$ ipython --no-banner

In [1]: import numpy as np

In [2]: np.set_printoptions(precision=3, suppress=True, linewidth=160, floatmode="fixed")

In [3]: W0 = np.loadtxt("out14.csv", delimiter=",")

In [4]: print(W0)
[[ -4.013   1.310  10.449  -0.190 -11.778]
 [  3.598   6.975  12.069  -1.362 -17.758]
 [ -4.490  -0.015   2.091  -5.240  -3.043]
 [  3.070   9.334  11.738  -8.657 -20.736]
 [ -4.326   1.154  12.926   2.771 -13.522]
 [ -3.710  -0.883  10.662   7.004  -8.644]
 [ -4.486   0.768   4.987  -4.356  -6.659]
 [  3.436   8.918  14.200  -4.695 -22.149]
 [ -0.956   2.046   5.178  -1.902  -6.869]
 [ -1.457   4.818  10.367  -5.300 -15.342]
 [ -1.688   2.846   6.854  -4.110  -9.910]
 [  3.669   6.246   5.188  -6.602 -11.391]
 [  2.399   6.381   7.589  -5.274 -13.625]]

In [5]: vec = np.array([3, -2, -2, 2, 2])

In [6]: y = W0 @ vec

In [7]: print(np.round(np.linalg.pinv(W0) @ W0, 3) + 0)
[[1.000 0.000 0.000 0.000 0.000]
 [0.000 1.000 0.000 0.000 0.000]
 [0.000 0.000 1.000 0.000 0.000]
 [0.000 0.000 0.000 1.000 0.000]
 [0.000 0.000 0.000 0.000 1.000]]

In [8]: print(np.linalg.solve(W0.T @ W0, W0.T @ y))
[ 3.000 -2.000 -2.000  2.000  2.000]

In [9]: rng = np.random.default_rng(8769)

In [10]: y = y + 0.02 * rng.normal(size=13)

In [11]: print(y)
[-59.497 -65.530 -34.197 -91.722 -62.667 -33.944 -46.995 -89.616 -34.861 -76.029 -52.518 -47.824 -58.537]

In [12]: c, *_ = np.linalg.lstsq(W0, y)

In [13]: print([round(float(np.linalg.norm(np.linalg.solve(W0.T @ W0 + lam * np.eye(5), W0.T @ y))), 2) for lam in (0, 1, 10, 100)])
[5.01, 4.54, 4.41, 3.76]

In [14]: print(c)
[ 3.013 -2.014 -1.986  1.992  2.007]
